$ ipython --no-banner

In [1]: import numpy as np

In [2]: np.set_printoptions(suppress=True, linewidth=200)

In [3]: def tidy(a):
   ...:     return np.round(a, 2) + 0
   ...: 

In [4]: out = np.array([[7, -2, -3, 3],
   ...:     [6, 8, 9, -6],
   ...:     [-8, 5, -9, -2],
   ...:     [9, 1, 4, -6],
   ...:     [5, 8, -4, 5],
   ...:     [0, 2, -6, -1],
   ...:     [-5, -4, 9, -8]])

In [5]: Z = np.array([[-1, 1, 4, -1, -3, -5, -4],
   ...:     [-2, 1, -1, 1, 2, 0, -5],
   ...:     [5, -4, -1, -2, 5, -2, 1],
   ...:     [1, -1, 4, 1, 5, -1, -2]])

In [6]: rng = np.random.default_rng(3159)

In [7]: arr = out @ Z + 0.3 * rng.normal(size=(7, 7))

In [8]: print(tidy(arr))
[[-15.25  13.5   44.7   -0.33 -24.9  -32.42 -26.22]
 [ 16.9  -16.22 -16.86 -22.56  12.99 -42.46 -43.03]
 [-49.25  34.63 -36.46  29.   -20.98  59.57   2.07]
 [  3.17  -0.05   7.02 -22.33 -34.95 -46.84 -24.75]
 [-36.47  24.09  35.89  15.6    5.8  -21.93 -73.19]
 [-35.09  27.08   0.32  12.74 -31.11  12.31 -13.84]
 [ 50.81 -36.04 -56.88 -24.79  12.48  15.31  65.33]]

In [9]: W0 = np.array([[0.0, 0.0, -1.0, 0.0, 3.0, -3.0, 2.0],
   ...:     [0.0, 0.0, -1.0, -2.0, -3.0, -2.0, 0.0],
   ...:     [-1.0, -1.0, 0.0, 0.0, 0.0, 0.0, 0.0],
   ...:     [0.0, -2.0, 0.0, 0.0, 0.0, 0.0, 0.0],
   ...:     [3.0, -3.0, 0.0, 0.0, 0.0, 0.0, 0.0],
   ...:     [-3.0, -2.0, 0.0, 0.0, 0.0, 0.0, 0.0],
   ...:     [2.0, 0.0, 0.0, 0.0, 0.0, 0.0, 0.0]])

In [10]: vals, V = np.linalg.eigh(W0)

In [11]: print(np.abs(V[:, -1]).round(6).argmax())
0

In [12]: print(tidy(V @ np.diag(vals) @ V.T))
[[ 0.  0. -1.  0.  3. -3.  2.]
 [ 0.  0. -1. -2. -3. -2.  0.]
 [-1. -1.  0.  0.  0.  0.  0.]
 [ 0. -2.  0.  0.  0.  0.  0.]
 [ 3. -3.  0.  0.  0.  0.  0.]
 [-3. -2.  0.  0.  0.  0.  0.]
 [ 2.  0.  0.  0.  0.  0.  0.]]

In [13]: print(tidy(np.linalg.matrix_power(W0, 4)))
[[ 533.  -82.    0.    0.    0.    0.    0.]
 [ -82.  328.    0.    0.    0.    0.    0.]
 [   0.    0.   37.   32.  -15.   95.  -42.]
 [   0.    0.   32.   72.  120.   60.    8.]
 [   0.    0.  -15.  120.  405. -105.  150.]
 [   0.    0.   95.   60. -105.  255. -130.]
 [   0.    0.  -42.    8.  150. -130.   92.]]

In [14]: assert W0 == W0.T
ValueError: The truth value of an array with more than one element is ambiguous. Use a.any() or a.all()


In [15]: print(tidy(np.linalg.det(W0)))
0.0

In [16]: print(np.allclose(W0, W0.T))
True

In [17]: left, sig, VT = np.linalg.svd(W0)

In [18]: print(np.argmax(sig[:-1] / (sig[1:] + 1e-6)) + 1)
4

In [19]: print(tidy(sig))
[4.87 4.87 4.16 4.16 0.   0.   0.  ]

In [20]: out = left[:, :4] @ np.diag(sig[:4]) @ VT[:4]

In [21]: print(np.linalg.matrix_rank(out))
4

In [22]: print(tidy(out))
[[ 0.  0. -1.  0.  3. -3.  2.]
 [ 0.  0. -1. -2. -3. -2.  0.]
 [-1. -1.  0.  0.  0.  0.  0.]
 [ 0. -2.  0.  0.  0.  0.  0.]
 [ 3. -3.  0.  0.  0.  0.  0.]
 [-3. -2.  0.  0.  0.  0.  0.]
 [ 2.  0.  0.  0.  0.  0.  0.]]

In [23]: vals, V = np.linalg.eigh(W0)

In [24]: x = np.array([1, 1, 0, 0, 0, 1, 0])

In [25]: print(tidy(np.linalg.eigvalsh(W0[1:, 1:])))
[-4.24  0.    0.    0.    0.    4.24]

In [26]: print(tidy(x @ W0 @ x / (x @ x)), tidy(vals[0]), tidy(vals[-1]))
-3.33 -4.87 4.87

In [27]: print((np.sign(V[:, -1].round(6)) == np.sign(V[0, -1].round(6))).astype(int))
[1 0 0 1 1 0 1]

In [28]: M = np.load("test3.npy")

In [29]: print(M)
[[ 10   2   2]
 [-15  -3  -3]
 [ 15   0   3]
 [  5   1   1]
 [ 10   0   2]
 [ 15   3   3]]

In [30]: left, sig, VT = np.linalg.svd(M)

In [31]: print(tidy(sig))
[30.84  2.86  0.  ]

In [32]: out = left[:, :2] @ np.diag(sig[:2]) @ VT[:2]

In [33]: print(np.linalg.matrix_rank(out))
2

In [34]: ang = np.radians(180)

In [35]: R = np.eye(3)

In [36]: R[1, 1] = R[2, 2] = np.cos(ang)

In [37]: R[1, 2], R[2, 1] = -np.sin(ang), np.sin(ang)

In [38]: print(tidy(R))
[[ 1.  0.  0.]
 [ 0. -1.  0.]
 [ 0.  0. -1.]]

In [39]: out = M @ R.T

In [40]: print(np.allclose(M @ M.T, out @ out.T))
True

In [41]: print(tidy(np.linalg.svd(M, compute_uv=False)), tidy(np.linalg.svd(out, compute_uv=False)))
[30.84  2.86  0.  ] [30.84  2.86  0.  ]

In [42]: print(tidy(out))
[[ 10.  -2.  -2.]
 [-15.   3.   3.]
 [ 15.   0.  -3.]
 [  5.  -1.  -1.]
 [ 10.   0.  -2.]
 [ 15.  -3.  -3.]]

In [43]: print(np.abs(out - M).max(axis=0))
[0. 6. 6.]

In [44]: K = np.loadtxt("sample12.csv", delimiter=",")

In [45]: print(K)
[[-0.96  0.28]
 [ 0.28  0.96]]

In [46]: O, R = np.linalg.qr(K)

In [47]: print(O @ R)
[[-0.96  0.28]
 [ 0.28  0.96]]

In [48]: print(np.trace(O @ O.T))
2.0

In [49]: print(np.allclose(R.T @ R, K.T @ K))
True

In [50]: print(R)
[[1. 0.]
 [0. 1.]]

In [51]: print(O.shape, R.shape)
(2, 2) (2, 2)

In [52]: print(np.abs(np.diag(R)))
[1. 1.]

In [53]: print(O)
[[-0.96  0.28]
 [ 0.28  0.96]]

In [54]: data = np.load("arr.npy")

In [55]: print(tidy(data))
[[-0.19 -0.05  0.03]
 [ 0.27 -0.48 -0.75]
 [ 0.53  0.23  0.07]
 [-0.34  0.58 -0.53]
 [-0.27 -0.37  0.36]
 [ 0.61  0.3   0.15]
 [ 0.23 -0.39 -0.04]]

In [56]: out = data + rng.integers(-2, 3, (7, 1)) @ rng.integers(-2, 3, (1, 3))

In [57]: print(tidy(out))
[[-0.19  1.95 -1.97]
 [ 0.27  1.52 -2.75]
 [ 0.53 -1.77  2.07]
 [-0.34  4.58 -4.53]
 [-0.27 -0.37  0.36]
 [ 0.61 -1.7   2.15]
 [ 0.23  3.61 -4.04]]

In [58]: print(np.linalg.matrix_rank(out - data, tol=1e-8))
1

In [59]: print(out - data)
[[ 0.  2. -2.]
 [ 0.  2. -2.]
 [ 0. -2.  2.]
 [ 0.  4. -4.]
 [ 0.  0.  0.]
 [ 0. -2.  2.]
 [ 0.  4. -4.]]

In [60]: print(np.abs(out - data).sum(axis=1))
[4. 4. 4. 8. 0. 4. 8.]

In [61]: print(tidy(np.linalg.svd(out - data, compute_uv=False)))
[9.8 0.  0. ]

In [62]: x = np.array([2, -3, 0])

In [63]: y = data @ x

In [64]: print(tidy(np.linalg.lstsq(data, y)[0]))
[ 2. -3.  0.]

In [65]: print(tidy(y))
[-0.24  1.97  0.37 -2.42  0.58  0.31  1.62]

In [66]: print(tidy(np.linalg.solve(data.T @ data, data.T @ y)))
[ 2. -3.  0.]

In [67]: y = y + 0.3 * rng.normal(size=7)

In [68]: print(tidy(y))
[-0.73  2.    0.76 -2.89  0.61  0.14  1.35]

In [69]: c, *_ = np.linalg.lstsq(data, y)

In [70]: print([round(float(np.linalg.norm(np.linalg.solve(data.T @ data + lam * np.eye(3), data.T @ y))), 2) for lam in (0, 1, 10, 100)])
[3.89, 1.95, 0.35, 0.04]

In [71]: print(tidy(data.T @ (y - data @ c)))
[0. 0. 0.]

In [72]: print(c.round())
[ 2. -3.  0.]

In [73]: J = np.load("layer7.npy")

In [74]: print(J)
[[-1  4 -9  3 -8 -3  1]
 [ 0  5  8 -9  7  2 -6]
 [-1 -9  9  3  2 -8  3]
 [ 4  9 -2 -5  6  8  7]
 [-8  4 -2  6 -2 -3 -1]]

In [75]: f, g = J[1], J[2]

In [76]: print(f @ f)
259

In [77]: print(f @ g)
-20

In [78]: pr = (f @ g) / (f @ f) * f

In [79]: print(np.outer(f, g))
[[  0   0   0   0   0   0   0]
 [ -5 -45  45  15  10 -40  15]
 [ -8 -72  72  24  16 -64  24]
 [  9  81 -81 -27 -18  72 -27]
 [ -7 -63  63  21  14 -56  21]
 [ -2 -18  18   6   4 -16   6]
 [  6  54 -54 -18 -12  48 -18]]

In [80]: print(tidy(pr))
[ 0.   -0.39 -0.62  0.69 -0.54 -0.15  0.46]

In [81]: print(np.linalg.matrix_rank(np.outer(f, g)))
1

In [82]: out = np.array([[1, 2, 3],
    ...:     [3, 0, 4],
    ...:     [4, 0, 4],
    ...:     [7, 0, 8],
    ...:     [2, 6, 3],
    ...:     [2, 9, 0],
    ...:     [0, 5, 6]])

In [83]: print(np.einsum("ik,kj->ij", J, out))
[[-26 -72 -17]
 [  2  30 -35]
 [ 17 -47  45]
 [ 16 151  60]
 [ 28 -60  20]]

In [84]: out @ J
ValueError: matmul: Input operand 1 has a mismatch in its core dimension 0, with gufunc signature (n?,k),(k,m?)->(n?,m?) (size 5 is different from 3)


In [85]: print(out.T @ J.T)
[[-26   2  17  16  28]
 [-72  30 -47 151 -60]
 [-17 -35  45  60  20]]

In [86]: print(np.einsum("ij,ij->i", J, J))
[181 259 249 275 134]

In [87]: out = J / np.sqrt((J ** 2).mean(axis=1, keepdims=True))

In [88]: print(tidy(out[2]))
[-0.17 -1.51  1.51  0.5   0.34 -1.34  0.5 ]

In [89]: print(np.linalg.matrix_rank(out) == np.linalg.matrix_rank(J))
True

In [90]: print(tidy(np.linalg.norm(out, axis=1)))
[2.65 2.65 2.65 2.65 2.65]

In [91]: print(tidy(np.linalg.norm(J, "nuc")))
66.09

In [92]: print(tidy(np.linalg.norm(J[1] - J[3])))
18.81

In [93]: print(tidy(np.linalg.norm(J, axis=0)))
[ 9.06 14.8  15.3  12.65 12.53 12.25  9.8 ]

In [94]: print(J[1] @ J[3])
90

In [95]: np.linalg.norm(J, axis=2)
AxisError: axis 2 is out of bounds for array of dimension 2


In [96]: def softmax(z):
    ...:     e = np.exp(z - z.max(axis=-1, keepdims=True))
    ...:     return e / e.sum(axis=-1, keepdims=True)
    ...: 

In [97]: print(tidy(softmax(J[4])))
[0.   0.12 0.   0.88 0.   0.   0.  ]

In [98]: print(tidy(softmax(J[4] + 4)))
[0.   0.12 0.   0.88 0.   0.   0.  ]

In [99]: print(tidy(softmax(J).sum(axis=1)))
[1. 1. 1. 1. 1.]

In [100]: print(tidy(softmax(10 * J[4])))
[0. 0. 0. 1. 0. 0. 0.]

In [101]: scores = J @ J.T / np.sqrt(7)

In [102]: print(tidy(softmax(scores + np.triu(np.full(scores.shape, -np.inf), 1))))
[[1. 0. 0. 0. 0.]
 [0. 1. 0. 0. 0.]
 [0. 0. 1. 0. 0.]
 [0. 0. 0. 1. 0.]
 [0. 0. 0. 0. 1.]]

In [103]: print(softmax(scores).round(6).argmax(axis=1))
[0 1 2 3 4]

In [104]: print(tidy(softmax(scores)[4] @ J))
[-8.  4. -2.  6. -2. -3. -1.]

In [105]: Z = np.array([[1, 2, 2, 0, 1, 1]])

In [106]: feats = rng.normal(size=(19, 1)) @ Z + np.array([-2, 5, 3, -3, 1, 1])

In [107]: print(tidy(feats))
[[-1.14  6.72  4.72 -3.    1.86  1.86]
 [-2.88  3.23  1.23 -3.    0.12  0.12]
 [-1.69  5.61  3.61 -3.    1.31  1.31]
 [-2.3   4.39  2.39 -3.    0.7   0.7 ]
 [-2.22  4.57  2.57 -3.    0.78  0.78]
 [-3.02  2.96  0.96 -3.   -0.02 -0.02]
 [-0.43  8.13  6.13 -3.    2.57  2.57]
 [-2.43  4.15  2.15 -3.    0.57  0.57]
 [-2.05  4.89  2.89 -3.    0.95  0.95]
 [-2.43  4.14  2.14 -3.    0.57  0.57]
 [-2.96  3.09  1.09 -3.    0.04  0.04]
 [-3.41  2.17  0.17 -3.   -0.41 -0.41]
 [-1.98  5.05  3.05 -3.    1.02  1.02]
 [-0.28  8.45  6.45 -3.    2.72  2.72]
 [-1.69  5.62  3.62 -3.    1.31  1.31]
 [-1.96  5.09  3.09 -3.    1.04  1.04]
 [-2.29  4.43  2.43 -3.    0.71  0.71]
 [-0.71  7.58  5.58 -3.    2.29  2.29]
 [-0.84  7.32  5.32 -3.    2.16  2.16]]

In [108]: print(np.allclose(feats[:-1].T @ np.linalg.lstsq(feats[:-1].T, feats[-1])[0], feats[-1]))
True

In [109]: print(tidy(np.trace(np.linalg.pinv(feats) @ feats)))
2.0

In [110]: np.linalg.inv(feats)
LinAlgError: Last 2 dimensions of the array must be square


In [111]: r = np.linalg.matrix_rank(feats)

In [112]: print(r)
2

In [113]: ns = np.linalg.svd(feats)[2][r:].T

In [114]: print(ns.shape)
(6, 4)

In [115]: print(tidy(ns @ ns.T))
[[ 0.45  0.1  -0.17 -0.4  -0.15 -0.15]
 [ 0.1   0.47 -0.37  0.24 -0.14 -0.14]
 [-0.17 -0.37  0.64  0.01 -0.18 -0.18]
 [-0.4   0.24  0.01  0.65 -0.05 -0.05]
 [-0.15 -0.14 -0.18 -0.05  0.9  -0.1 ]
 [-0.15 -0.14 -0.18 -0.05 -0.1   0.9 ]]

In [116]: print(tidy(np.linalg.norm(feats, 2) / np.linalg.norm(feats)))
0.97

In [117]: print([round(float(x), 2) for x in np.linalg.svd(feats, compute_uv=False)[:3]])
[32.56, 8.61, 0.0]

In [118]: print(np.argsort(-np.linalg.norm(feats, axis=0).round(6), kind="stable")[:3])
[1 2 3]

In [119]: print(tidy(np.linalg.svd(feats, compute_uv=False)))
[32.56  8.61  0.    0.    0.    0.  ]

In [120]: print(tidy(np.linalg.norm(feats)))
33.68

In [121]: print(np.count_nonzero(feats))
114

In [122]: print(tidy(feats.mean(axis=0)))
[-1.93  5.14  3.14 -3.    1.07  1.07]

In [123]: print(np.unravel_index(np.abs(feats).argmax(), feats.shape))
(np.int64(13), np.int64(1))

In [124]: left, sig, VT = np.linalg.svd(feats)

In [125]: print(tidy(sig))
[32.56  8.61  0.    0.    0.    0.  ]

In [126]: out = left[:, :2] @ np.diag(sig[:2]) @ VT[:2]

In [127]: print(tidy(np.linalg.norm(feats - out, 2)), tidy(sig[2]))
0.0 0.0

In [128]: print(tidy(out))
[[-1.14  6.72  4.72 -3.    1.86  1.86]
 [-2.88  3.23  1.23 -3.    0.12  0.12]
 [-1.69  5.61  3.61 -3.    1.31  1.31]
 [-2.3   4.39  2.39 -3.    0.7   0.7 ]
 [-2.22  4.57  2.57 -3.    0.78  0.78]
 [-3.02  2.96  0.96 -3.   -0.02 -0.02]
 [-0.43  8.13  6.13 -3.    2.57  2.57]
 [-2.43  4.15  2.15 -3.    0.57  0.57]
 [-2.05  4.89  2.89 -3.    0.95  0.95]
 [-2.43  4.14  2.14 -3.    0.57  0.57]
 [-2.96  3.09  1.09 -3.    0.04  0.04]
 [-3.41  2.17  0.17 -3.   -0.41 -0.41]
 [-1.98  5.05  3.05 -3.    1.02  1.02]
 [-0.28  8.45  6.45 -3.    2.72  2.72]
 [-1.69  5.62  3.62 -3.    1.31  1.31]
 [-1.96  5.09  3.09 -3.    1.04  1.04]
 [-2.29  4.43  2.43 -3.    0.71  0.71]
 [-0.71  7.58  5.58 -3.    2.29  2.29]
 [-0.84  7.32  5.32 -3.    2.16  2.16]]

In [129]: print(tidy(np.linalg.norm(feats - out) / np.linalg.norm(feats)))
0.0

In [130]: print(np.linalg.matrix_rank(out))
2

In [131]: print(tidy(np.abs(feats - out).max()))
0.0

In [132]: F = np.load("dump.npy")

In [133]: print(F)
[[0 1 0 0 0]
 [0 0 0 1 0]
 [1 0 0 0 0]
 [0 0 0 0 1]
 [0 0 1 0 0]]

In [134]: print(tidy(np.linalg.svd(F, compute_uv=False)))
[1. 1. 1. 1. 1.]

In [135]: f = np.array([0, 0, -1, -2, 0])

In [136]: out = F + np.outer(f, np.eye(5)[4])

In [137]: print(tidy(np.linalg.det(out) / np.linalg.det(F)), tidy(1 + np.linalg.solve(F, f)[4]))
-1.0 -1.0

In [138]: print(np.linalg.matrix_rank(out - F))
1

In [139]: print(out)
[[ 0.  1.  0.  0.  0.]
 [ 0.  0.  0.  1.  0.]
 [ 1.  0.  0.  0. -1.]
 [ 0.  0.  0.  0. -1.]
 [ 0.  0.  1.  0.  0.]]

In [140]: print(np.linalg.matrix_rank(np.linalg.inv(out) - np.linalg.inv(F), tol=1e-8))
1

In [141]: labels = rng.permutation(5)

In [142]: out = F[:, labels] * rng.choice([-1, 1], 5)

In [143]: print(out)
[[ 0  0  0 -1  0]
 [ 0  0  0  0 -1]
 [-1  0  0  0  0]
 [ 0  1  0  0  0]
 [ 0  0  1  0  0]]

In [144]: left, _, VT = np.linalg.svd(F.T @ out)

In [145]: print(tidy(np.linalg.lstsq(F, out)[0]))
[[-1.  0.  0.  0.  0.]
 [ 0.  0.  0. -1.  0.]
 [ 0.  0.  1.  0.  0.]
 [ 0.  0.  0.  0. -1.]
 [ 0.  1.  0.  0.  0.]]

In [146]: print(left @ VT)
[[-1.  0.  0.  0.  0.]
 [ 0.  0.  0. -1.  0.]
 [ 0.  0.  1.  0.  0.]
 [ 0.  0.  0.  0. -1.]
 [ 0.  1.  0.  0.  0.]]

In [147]: x = np.array([2, 3, 2, 3, 3])

In [148]: print(tidy(np.linalg.norm(x)), tidy(np.linalg.norm(F @ x)))
5.92 5.92

In [149]: print(tidy(np.sort(np.abs(np.degrees(np.angle(np.linalg.eigvals(F)))))))
[  0.  72.  72. 144. 144.]

In [150]: print(5 - np.linalg.matrix_rank(F - np.eye(5), tol=1e-8))
1
